In [1]: import numpy as np

In [2]: import numpy.linalg as la

In [3]: np.set_printoptions(suppress=True, linewidth=120)

In [4]: def tidy(a):
   ...:     return np.round(a, 3) + 0
   ...: 

In [5]: F = np.array([[0, 1, 1, 5, 5, 5, 5],
   ...:     [0, 1, 0, 2, 2, 3, 0],
   ...:     [0, 0, 2, 1, 1, 2, 0],
   ...:     [0, 0, 0, 3, 5, 0, 4],
   ...:     [0, 0, 0, 0, 3, 0, 5],
   ...:     [0, 0, 0, 0, 0, 3, 0],
   ...:     [0, 0, 0, 0, 0, 0, 3]])

In [6]: print(F)
[[0 1 1 5 5 5 5]
 [0 1 0 2 2 3 0]
 [0 0 2 1 1 2 0]
 [0 0 0 3 5 0 4]
 [0 0 0 0 3 0 5]
 [0 0 0 0 0 3 0]
 [0 0 0 0 0 0 3]]

In [7]: print(tidy(np.abs(la.eigvals(F)).max()))
3.0

In [8]: print(F @ F)
[[ 0  1  2 18 43 20 60]
 [ 0  1  0  8 18 12 18]
 [ 0  0  4  5 10 10  9]
 [ 0  0  0  9 30  0 49]
 [ 0  0  0  0  9  0 30]
 [ 0  0  0  0  0  9  0]
 [ 0  0  0  0  0  0  9]]

In [9]: print(tidy(la.det(F)))
0.0

In [10]: rk = la.matrix_rank(F)

In [11]: print(rk)
6

In [12]: ns = la.svd(F)[2][rk:].T

In [13]: print(ns @ ns.T)
[[1. 0. 0. 0. 0. 0. 0.]
 [0. 0. 0. 0. 0. 0. 0.]
 [0. 0. 0. 0. 0. 0. 0.]
 [0. 0. 0. 0. 0. 0. 0.]
 [0. 0. 0. 0. 0. 0. 0.]
 [0. 0. 0. 0. 0. 0. 0.]
 [0. 0. 0. 0. 0. 0. 0.]]

In [14]: print([int(la.matrix_rank(F[:i])) for i in range(1, len(F) + 1)])
[1, 2, 3, 4, 5, 6, 6]

In [15]: print(F @ ns)
[[0.]
 [0.]
 [0.]
 [0.]
 [0.]
 [0.]
 [0.]]

In [16]: print([int(la.matrix_rank(np.delete(F, i, axis=0))) for i in range(7)])
[6, 6, 6, 6, 6, 6, 6]

In [17]: print([int(la.matrix_rank(F[:, :j + 1])) for j in range(7)])
[0, 1, 2, 3, 4, 5, 6]
